In [1]: import numpy as np

In [2]: np.set_printoptions(precision=2, suppress=True, linewidth=140, legacy="1.25")

In [3]: rnd = lambda a: np.round(a, 2) + 0

In [4]: f = np.array([1, 0, 0, 2, -1, 1, 1])

In [5]: v = np.array([2, 3, -2, 3, 1])

In [6]: J = f[:, None] + v[None, :]

In [7]: J
Out[7]: 
array([[ 3,  4, -1,  4,  2],
       [ 2,  3, -2,  3,  1],
       [ 2,  3, -2,  3,  1],
       [ 4,  5,  0,  5,  3],
       [ 1,  2, -3,  2,  0],
       [ 3,  4, -1,  4,  2],
       [ 3,  4, -1,  4,  2]])

In [8]: U, s, Vt = np.linalg.svd(J)

In [9]: vecs = Vt[:(s > 1e-8).sum()]

In [10]: rng = np.random.default_rng(648)

In [11]: vec = J[0] + 4 * J[3] + rng.integers(2) * np.eye(5)[4]

In [12]: vec
Out[12]: array([19., 24., -1., 24., 14.])

In [13]: rnd(vecs.T @ vecs)
Out[13]: 
array([[ 0.22,  0.26,  0.08,  0.26,  0.19],
       [ 0.26,  0.35, -0.12,  0.35,  0.16],
       [ 0.08, -0.12,  0.87, -0.12,  0.28],
       [ 0.26,  0.35, -0.12,  0.35,  0.16],
       [ 0.19,  0.16,  0.28,  0.16,  0.21]])

In [14]: np.allclose(vecs.T @ vecs @ vec, vec)
Out[14]: True

In [15]: rnd(np.linalg.norm(vec - vecs.T @ vecs @ vec))
Out[15]: 0.0

In [16]: M2 = np.array([[2, 1, 1, 5], [0, 5, 0, 4], [2, 2, 3, 2], [5, 3, 0, 3]])

In [17]: K = np.triu(M2, 1)

In [18]: K
Out[18]: 
array([[0, 1, 1, 5],
       [0, 0, 0, 4],
       [0, 0, 0, 2],
       [0, 0, 0, 0]])

In [19]: w1 = np.array([[9, 0, 3, 7], [3, 9, 4, 1], [7, 3, 6, 5], [7, 2, 2, 9]])

In [20]: b = np.array([-2, 0, -2, -1])

In [21]: H = np.maximum(K @ w1 + b, 0)

In [22]: (H > 0).astype(int)
Out[22]: 
array([[1, 1, 1, 1],
       [1, 1, 1, 1],
       [1, 1, 1, 1],
       [0, 0, 0, 0]])

In [23]: np.linalg.matrix_rank(H)
Out[23]: 3

In [24]: C = np.array([[-1, -2, 0], [0, -1, 0], [3, 2, 0], [-2, 2, -2]])

In [25]: H @ C
Out[25]: 
array([[ -89,   28, -100],
       [ -78,   22,  -70],
       [ -40,   10,  -34],
       [   0,    0,    0]])

In [26]: (H @ C).round(6).argmax(axis=1)
Out[26]: array([1, 1, 1, 0])

In [27]: rank = np.linalg.matrix_rank(K)

In [28]: rank
Out[28]: 2

In [29]: null = np.linalg.svd(K)[2][rank:].T

In [30]: np.allclose(K @ null, 0)
Out[30]: True

In [31]: [int(np.linalg.matrix_rank(np.delete(K, i, axis=0))) for i in range(4)]
Out[31]: [1, 2, 2, 2]

In [32]: rnd(K @ null)
Out[32]: 
array([[0., 0.],
       [0., 0.],
       [0., 0.],
       [0., 0.]])

In [33]: [int(np.linalg.matrix_rank(K[:i])) for i in range(1, len(K) + 1)]
Out[33]: [1, 2, 2, 2]

In [34]: [int(np.linalg.matrix_rank(K[:, :j + 1])) for j in range(4)]
Out[34]: [0, 1, 1, 2]

In [35]: null.shape
Out[35]: (4, 2)

In [36]: rnd(null @ null.T)
Out[36]: 
array([[ 1. ,  0. ,  0. ,  0. ],
       [ 0. ,  0.5, -0.5,  0. ],
       [ 0. , -0.5,  0.5,  0. ],
       [ 0. ,  0. ,  0. ,  0. ]])

In [37]: np.linalg.matrix_rank(K.T @ K), np.linalg.matrix_rank(K @ K.T)
Out[37]: (2, 2)

In [38]: rnd(np.trace(np.linalg.pinv(K) @ K))
Out[38]: 2.0

In [39]: np.allclose(K[:-1].T @ np.linalg.lstsq(K[:-1].T, K[-1])[0], K[-1])
Out[39]: True

In [40]: np.linalg.lstsq(K[:-1].T, K[-1])[2]
Out[40]: 2

In [41]: W0 = np.array([[0, 4, 3, 0, 4, 4, 2],
    ...:     [4, 4, 2, 1, 3, 4, 1],
    ...:     [3, 2, 4, 1, 4, 3, 2],
    ...:     [0, 1, 1, 2, 1, 4, 0],
    ...:     [4, 3, 4, 1, 0, 0, 2],
    ...:     [4, 4, 3, 4, 0, 4, 4],
    ...:     [2, 1, 2, 0, 2, 4, 4]])

In [42]: W0
Out[42]: 
array([[0, 4, 3, 0, 4, 4, 2],
       [4, 4, 2, 1, 3, 4, 1],
       [3, 2, 4, 1, 4, 3, 2],
       [0, 1, 1, 2, 1, 4, 0],
       [4, 3, 4, 1, 0, 0, 2],
       [4, 4, 3, 4, 0, 4, 4],
       [2, 1, 2, 0, 2, 4, 4]])

In [43]: np.linalg.matrix_rank(K, rtol=0.1)
Out[43]: 2

In [44]: np.argsort(-np.linalg.norm(K, axis=0).round(6), kind="stable")[:3]
Out[44]: array([3, 1, 2])

In [45]: np.argsort(-np.linalg.norm(J, axis=0).round(6), kind="stable")[:3]
Out[45]: array([1, 3, 0])

In [46]: M2 = W0 + rng.integers(-2, 3, (7, 1)) @ rng.integers(-2, 3, (1, 7))

In [47]: M2
Out[47]: 
array([[-1,  3,  4, -1,  5,  4,  3],
       [ 5,  5,  1,  2,  2,  4,  0],
       [ 4,  3,  3,  2,  3,  3,  1],
       [ 2,  3, -1,  4, -1,  4, -2],
       [ 3,  2,  5,  0,  1,  0,  3],
       [ 2,  2,  5,  2,  2,  4,  6],
       [ 0, -1,  4, -2,  4,  4,  6]])

In [48]: np.linalg.matrix_rank(M2 - W0, tol=1e-8)
Out[48]: 1

In [49]: rnd(np.linalg.svd(M2 - W0, compute_uv=False))
Out[49]: array([9.8, 0. , 0. , 0. , 0. , 0. , 0. ])

In [50]: np.abs(M2 - W0).sum(axis=1)
Out[50]: array([ 6,  6,  6, 12,  6, 12, 12])

In [51]: w1 = np.array([[0, 2, 1, 1],
    ...:     [0, 2, 0, 0],
    ...:     [0, 2, 1, 2],
    ...:     [1, 1, 0, 1],
    ...:     [2, 2, 0, 2],
    ...:     [0, 0, 2, 2],
    ...:     [0, 1, 1, 2]])

In [52]: b = np.array([0, 1, 1, 2])

In [53]: H = np.maximum(W0 @ w1 + b, 0)

In [54]: H
Out[54]: 
array([[ 8, 25, 14, 28],
       [ 7, 29, 16, 27],
       [ 9, 30, 16, 32],
       [ 4,  9, 10, 16],
       [ 1, 26, 11, 19],
       [ 4, 31, 20, 32],
       [ 4, 19, 17, 28]])

In [55]: (H > 0).mean(axis=0)
Out[55]: array([1., 1., 1., 1.])

In [56]: C = np.array([[-1, -3, 3], [2, 1, -1], [1, -1, 0], [3, -1, 0]])

In [57]: w1 @ C
Out[57]: 
array([[ 8,  0, -2],
       [ 4,  2, -2],
       [11, -1, -2],
       [ 4, -3,  2],
       [ 8, -6,  4],
       [ 8, -4,  0],
       [ 9, -2, -1]])

In [58]: (H @ C).round(6).argmax(axis=1)
Out[58]: array([0, 0, 0, 0, 0, 0, 0])

In [59]: data = np.array([[-5, -7, 0, 0, 0],
    ...:     [4, -5, 0, 0, -9],
    ...:     [0, 0, -1, -7, 0],
    ...:     [0, 0, 9, -5, 0],
    ...:     [7, -9, 0, 0, 8]])

In [60]: rnd(J @ np.linalg.pinv(J) @ J)
Out[60]: 
array([[ 3.,  4., -1.,  4.,  2.],
       [ 2.,  3., -2.,  3.,  1.],
       [ 2.,  3., -2.,  3.,  1.],
       [ 4.,  5.,  0.,  5.,  3.],
       [ 1.,  2., -3.,  2.,  0.],
       [ 3.,  4., -1.,  4.,  2.],
       [ 3.,  4., -1.,  4.,  2.]])

In [61]: rnd(np.trace(np.linalg.pinv(J) @ J))
Out[61]: 2.0

In [62]: Q, _ = np.linalg.qr(np.array([[-1.2, -2.0, -1.1, -1.1, -2.2, 2.9],
    ...:     [1.3, 0.3, -0.4, 0.0, -0.3, 1.9],
    ...:     [0.1, 0.2, -0.7, -0.4, -0.1, 0.2],
    ...:     [0.0, 2.3, -0.8, 0.7, -0.4, 1.7],
    ...:     [-0.5, 0.7, -0.3, -0.3, 0.1, -1.0],
    ...:     [-1.4, -0.1, 0.2, -0.9, 0.4, -0.4]]))

In [63]: m1 = -1 * Q

In [64]: rnd(m1)
Out[64]: 
array([[ 0.52,  0.48,  0.65,  0.18,  0.21,  0.03],
       [-0.56,  0.11,  0.35, -0.53,  0.51, -0.05],
       [-0.04, -0.05,  0.44, -0.39, -0.77, -0.23],
       [ 0.  , -0.78,  0.43,  0.33,  0.2 , -0.23],
       [ 0.22, -0.32,  0.12, -0.31, -0.02,  0.86],
       [ 0.61, -0.2 , -0.24, -0.57,  0.25, -0.39]])

In [65]: vec = np.array([0, 0, -3, 3, 0, -1])

In [66]: rnd(np.linalg.inv(m1))
Out[66]: 
array([[ 0.52, -0.56, -0.04,  0.  ,  0.22,  0.61],
       [ 0.48,  0.11, -0.05, -0.78, -0.32, -0.2 ],
       [ 0.65,  0.35,  0.44,  0.43,  0.12, -0.24],
       [ 0.18, -0.53, -0.39,  0.33, -0.31, -0.57],
       [ 0.21,  0.51, -0.77,  0.2 , -0.02,  0.25],
       [ 0.03, -0.05, -0.23, -0.23,  0.86, -0.39]])

In [67]: rnd(m1.T @ (m1 @ vec))
Out[67]: array([ 0.,  0., -3.,  3.,  0., -1.])

In [68]: rnd(np.linalg.norm(vec)), rnd(np.linalg.norm(m1 @ vec))
Out[68]: (4.36, 4.36)

In [69]: rnd(np.abs(np.linalg.eigvals(m1)))
Out[69]: array([1., 1., 1., 1., 1., 1.])
